$ python3 -q
>>> import numpy as np
>>> import numpy.linalg as la
>>> np.set_printoptions(precision=2, suppress=True, linewidth=140, sign=" ")
>>> F = np.loadtxt("w.csv", delimiter=",")
>>> F
array([[ -3.69,  13.23,  -0.57,   1.98,   2.8 , -11.94],
       [ -0.79,   1.43,   1.47,   0.68,  -0.97,   0.21],
       [ -1.03,  -1.28,   8.34,   2.86,   1.55,   0.62],
       [  0.03,  -1.42,   5.18,   2.12,   3.54,  -2.03],
       [ -1.87,   0.74,   3.51,   0.51,  -4.99,   5.31],
       [ -2.15,  -1.13,   4.33,  -0.14,  -9.7 ,  11.63],
       [ -1.19,  -2.7 ,   6.31,   1.13,  -4.17,   7.02],
       [  0.95,  -8.46,  -1.02,  -3.26, -10.86,  17.15],
       [ -2.25,   7.35,   2.18,   2.33,   3.15,  -8.04],
       [  2.6 ,  -1.27,  -3.96,  -0.56,   7.98,  -8.05],
       [ -2.19,  -4.65,   6.15,  -0.48, -12.38,  17.37],
       [ -1.79,  11.32,  -2.52,   1.77,   6.34, -14.8 ],
       [  2.42, -10.17,   4.44,   0.27,   0.69,   6.88],
       [  0.61,   1.11,   1.97,   1.84,   7.01,  -7.96],
       [  4.36,  -2.07, -11.07,  -3.06,   8.34,  -9.14],
       [ -0.52,  -1.88,  -2.97,  -2.66,  -9.32,  10.72],
       [ -2.22,   3.8 ,   4.34,   2.02,  -1.32,  -0.88],
       [ -2.6 ,   2.9 ,   6.27,   1.98,  -3.93,   2.9 ],
       [ -1.13,   4.42,  -1.39,   0.19,  -0.2 ,  -2.97],
       [ -2.37,  -2.12,  13.35,   3.83,  -3.02,   6.72],
       [ -0.67,  -1.01,   1.86,  -0.02,  -2.53,   3.84],
       [  1.55,  -4.09,  -5.11,  -2.75,  -4.06,   6.16],
       [  1.67, -10.41,   0.07,  -2.72,  -8.81,  16.69],
       [  0.71,   7.59,  -6.02,   0.78,  11.1 , -18.29],
       [ -0.4 ,  -0.25,   6.42,   3.05,   4.07,  -3.29],
       [ -0.69,   5.89,  -6.03,  -1.03,  -0.2 ,  -5.2 ],
       [  2.78,  -2.82,  -6.22,  -1.88,   3.78,  -2.73],
       [  1.89, -11.28,   2.63,  -1.78,  -6.5 ,  14.7 ],
       [ -2.1 ,   0.95,   7.17,   2.54,  -1.85,   2.34]])
>>> labels = F[:, 3] > np.median(F[:, 3])
>>> f = F[labels].mean(axis=0) - F[~labels].mean(axis=0)
>>> print(f)
[-1.96  6.21  4.83  3.36  4.99 -8.88]
>>> labels.astype(int)
array([ 1,  1,  1,  1,  0,  0,  1,  0,  1,  0,  0,  1,  0,  1,  0,  0,  1,  1,  0,  1,  0,  0,  0,  1,  1,  0,  0,  0,  1])
>>> print(np.argsort(-np.abs(f).round(6), kind="stable"))
[ 5  1  4  2  3  0]
>>> la.cond(F) > 100
np.True_
>>> la.matrix_rank(F, rtol=0.1)
np.int64(3)
>>> round(float(la.norm(F, 2) / la.norm(F)), 2)
0.86
>>> other = np.array([[-8, -2, 8, -7], [-5, 0, -8, 4]])
>>> feats = np.block([[np.zeros((2, 2)), other], [other.T, np.zeros((4, 4))]])
>>> feats
array([[ 0.,  0., -8., -2.,  8., -7.],
       [ 0.,  0., -5.,  0., -8.,  4.],
       [-8., -5.,  0.,  0.,  0.,  0.],
       [-2.,  0.,  0.,  0.,  0.,  0.],
       [ 8., -8.,  0.,  0.,  0.,  0.],
       [-7.,  4.,  0.,  0.,  0.,  0.]])
>>> round(la.norm(feats, 2) / la.norm(feats), 2)
np.float64(0.6)
>>> [round(float(x), 2) for x in la.svd(feats, compute_uv=False)[:3]]
[14.4, 14.4, 8.87]
>>> la.cond(feats) > 100
np.True_
>>> la.matrix_rank(feats, rtol=0.1)
np.int64(4)
